$ python -q
>>> import numpy as np
>>> import numpy.linalg as la
>>> np.set_printoptions(suppress=True, linewidth=140)
>>> tidy = lambda a: np.round(a, 2) + 0
>>> W0 = np.load("test12.npy")
>>> print(W0)
[[ 0  0  0  0  0  0  0  2  0]
 [-3  0  0  0  0  0  0  0  0]
 [ 0  0  0  3  0  0  0  0  0]
 [ 0  0  0  0  0  0  0  0  0]
 [ 0 -2  0  0  0  0  0  0  0]
 [ 0  0  0  0  0  0  0  0 -2]
 [ 0  0  2  0  0  0  0  0  0]
 [ 0  0  0  0  0  0  0  0  0]
 [ 0  0  0  0  0  0 -2  0  0]]
>>> f = np.array([-2, -1, 3])
>>> print(np.array([np.convolve(row, f, "same") for row in W0]))
[[ 0  0  0  0  0  0 -4 -2  6]
 [ 3 -9  0  0  0  0  0  0  0]
 [ 0  0 -6 -3  9  0  0  0  0]
 [ 0  0  0  0  0  0  0  0  0]
 [ 4  2 -6  0  0  0  0  0  0]
 [ 0  0  0  0  0  0  0  4  2]
 [ 0 -4 -2  6  0  0  0  0  0]
 [ 0  0  0  0  0  0  0  0  0]
 [ 0  0  0  0  0  4  2 -6  0]]
>>> U, sv, Vt = la.svd(W0)
>>> print(np.argmax(sv[:-1] / (sv[1:] + 1e-6)) + 1)
7
>>> B = U[:, :7] @ np.diag(sv[:7]) @ Vt[:7]
>>> print(la.matrix_rank(B))
7
>>> print(la.lstsq(W0[:-1].T, W0[-1])[2])
6
>>> print(np.allclose(W0[:-1].T @ la.lstsq(W0[:-1].T, W0[-1])[0], W0[-1]))
False
>>> print(np.unique(W0.round(6), axis=0).shape)
(8, 9)
>>> print(tidy(np.trace(la.pinv(W0) @ W0)))
7.0
>>> print(tidy(W0 @ la.pinv(W0) @ W0))
[[ 0.  0.  0.  0.  0.  0.  0.  2.  0.]
 [-3.  0.  0.  0.  0.  0.  0.  0.  0.]
 [ 0.  0.  0.  3.  0.  0.  0.  0.  0.]
 [ 0.  0.  0.  0.  0.  0.  0.  0.  0.]
 [ 0. -2.  0.  0.  0.  0.  0.  0.  0.]
 [ 0.  0.  0.  0.  0.  0.  0.  0. -2.]
 [ 0.  0.  2.  0.  0.  0.  0.  0.  0.]
 [ 0.  0.  0.  0.  0.  0.  0.  0.  0.]
 [ 0.  0.  0.  0.  0.  0. -2.  0.  0.]]
>>> K = np.load("a.npy")
>>> print(K)
[[ -3.68 -20.19 -15.18   6.67]
 [  2.   -16.87  -3.84 -21.3 ]
 [ 21.31 -22.09   7.71   4.43]
 [-18.72   0.21   1.33  -7.63]
 [ 10.84  -8.66   8.89  27.15]
 [  5.38  14.73 -18.59  15.98]
 [-14.88  15.12  -9.69  -5.  ]
 [ 16.35   5.67  -2.21  13.78]
 [ -2.83   7.54 -22.    33.37]
 [ -0.45  -0.23 -12.1    4.84]
 [ 18.22 -12.34 -43.76   3.16]
 [ 15.82  15.46   0.94  -9.27]
 [-15.41  -9.17   5.66  16.52]
 [-13.65   8.79  15.41 -16.39]
 [ -4.9   23.11  18.96 -11.85]
 [  6.56 -35.09   6.55  -0.67]
 [ 18.42 -29.77  24.69 -10.55]
 [-22.51  12.51 -22.43 -27.04]
 [ 12.65  10.37 -18.4  -19.25]
 [-14.49  19.26 -13.66  45.54]
 [  3.23  -8.64 -34.16 -18.22]
 [ -4.87   2.29  -6.33 -12.12]
 [  8.9   10.47  33.58 -13.26]
 [ -7.56  24.05  -6.65 -22.55]
 [-16.02   5.32  -9.52 -21.01]
 [-15.18  19.08  24.42  -5.53]
 [-34.07 -10.22 -10.75 -19.52]
 [  3.29  -4.21   9.    11.86]
 [  8.39  17.27 -17.57  -2.45]
 [-11.87   1.7   35.54  -6.8 ]
 [ 14.45 -17.13  32.13 -11.74]
 [-22.65  18.96  12.84  -0.9 ]
 [ 10.4    2.09   8.81 -15.2 ]
 [ -0.38  -0.19  -2.51 -11.14]
 [  4.58  -0.24 -43.8    3.48]
 [-10.65   0.74  29.23 -29.81]
 [ -6.59  -6.43 -21.34 -11.25]
 [  1.58 -26.96 -31.65  -0.8 ]
 [  9.32 -17.72 -11.16  11.97]
 [-21.7    3.21 -33.17 -20.14]
 [ 10.58 -22.58  -1.72  -6.6 ]]
>>> idx = K[:, 2] > np.median(K[:, 2])
>>> f = K[idx].mean(axis=0) - K[~idx].mean(axis=0)
>>> print(tidy(f))
[ 5.19 -2.69 32.78 -0.58]
>>> print(np.argsort(-np.abs(f).round(6), kind="stable"))
[2 0 1 3]
>>> print(idx.astype(int))
[0 0 1 1 1 0 0 1 0 0 0 1 1 1 1 1 1 0 0 0 0 0 1 0 0 1 0 1 0 1 1 1 1 1 0 1 0 0 0 0 1]
>>> print(((K - K.mean(axis=0)) @ f > 0).astype(int))
[0 1 1 1 1 0 0 1 0 0 0 1 1 1 1 1 1 0 0 0 0 0 1 0 0 1 0 1 0 1 1 1 1 1 0 1 0 0 0 0 1]
>>> proj = K @ la.solve(K.T @ K, K.T)
>>> print(tidy(proj @ K[:, 2]))
[-15.18  -3.84   7.71   1.33   8.89 -18.59  -9.69  -2.21 -22.   -12.1  -43.76   0.94   5.66  15.41  18.96   6.55  24.69 -22.43 -18.4
 -13.66 -34.16  -6.33  33.58  -6.65  -9.52  24.42 -10.75   9.   -17.57  35.54  32.13  12.84   8.81  -2.51 -43.8   29.23 -21.34 -31.65
 -11.16 -33.17  -1.72]
